% ipython --no-banner

In [1]: import numpy as np

In [2]: np.set_printoptions(precision=3, suppress=True, linewidth=200)

In [3]: feats = np.load("out19.npy")

In [4]: print(feats)
[[-3  2 -1]
 [-1  3 -3]
 [ 1 -1 -1]]

In [5]: print(np.linalg.matrix_power(feats, 3))
[[-21  17  -7]
 [ -6  29 -22]
 [ 12  -9   0]]

In [6]: print(np.allclose(feats, feats.T))
False

In [7]: print(round(float(np.abs(np.linalg.eigvals(feats)).max()), 3))
3.119

In [8]: M = np.load("m.npy")

In [9]: print(M)
[[-1.382 -2.661 -0.102  0.034]
 [-0.478  0.533  2.871  0.496]
 [-1.501 -2.059  1.552  0.314]
 [-1.4   -2.653 -0.019  0.049]
 [ 1.463  2.595 -0.339 -0.111]
 [-0.29   0.862  2.818  0.48 ]
 [ 1.209  1.034 -2.501 -0.462]
 [ 1.467  2.588 -0.367 -0.115]
 [ 0.933  2.469  1.412  0.201]
 [-1.196 -2.642 -0.764 -0.083]
 [ 1.477  2.571 -0.44  -0.128]
 [ 1.523  2.285 -1.181 -0.253]
 [-0.736 -2.282 -1.783 -0.27 ]
 [-0.686 -2.229 -1.865 -0.285]
 [ 1.376  1.524 -2.149 -0.409]
 [ 0.134 -1.118 -2.742 -0.462]
 [ 1.447  2.616 -0.235 -0.093]]

In [10]: # rank 2

In [11]: dist = np.linalg.norm(M[:, None] - M[None], axis=-1)

In [12]: print(np.linalg.matrix_rank(dist ** 2))
3

In [13]: print((dist + 1e9 * np.eye(17)).round(6).argmin(axis=1))
[ 3  5  3  0  7  1 14  4 16  0  7 10 13 12  6 13  4]

In [14]: print(np.linalg.norm(M, axis=1))
[3. 3. 3. 3. 3. 3. 3. 3. 3. 3. 3. 3. 3. 3. 3. 3. 3.]

In [15]: print(dist.shape)
(17, 17)

In [16]: print(dist[:5, :5])
[[0.    4.48  1.787 0.087 5.982]
 [4.48  0.    3.088 4.422 4.323]
 [1.787 3.088 0.    1.703 5.848]
 [0.087 4.422 1.703 0.    5.988]
 [5.982 4.323 5.848 5.988 0.   ]]

In [17]: arr = np.loadtxt("mat.csv", delimiter=",")

In [18]: print(arr)
[[-0.952 -1.149  1.186  3.042]
 [ 3.104  2.943 -3.114 -9.024]
 [ 2.931  3.136 -2.863 -9.087]]

In [19]: print(np.abs(np.diag(np.linalg.qr(M)[1])) > 1e-9)
[ True  True False False]

In [20]: print(np.linalg.lstsq(M[:-1].T, M[-1])[2])
2

In [21]: print(np.unique(M.round(6), axis=0).shape)
(17, 4)

In [22]: print(np.round(np.trace(np.linalg.pinv(M) @ M), 3))
2.0
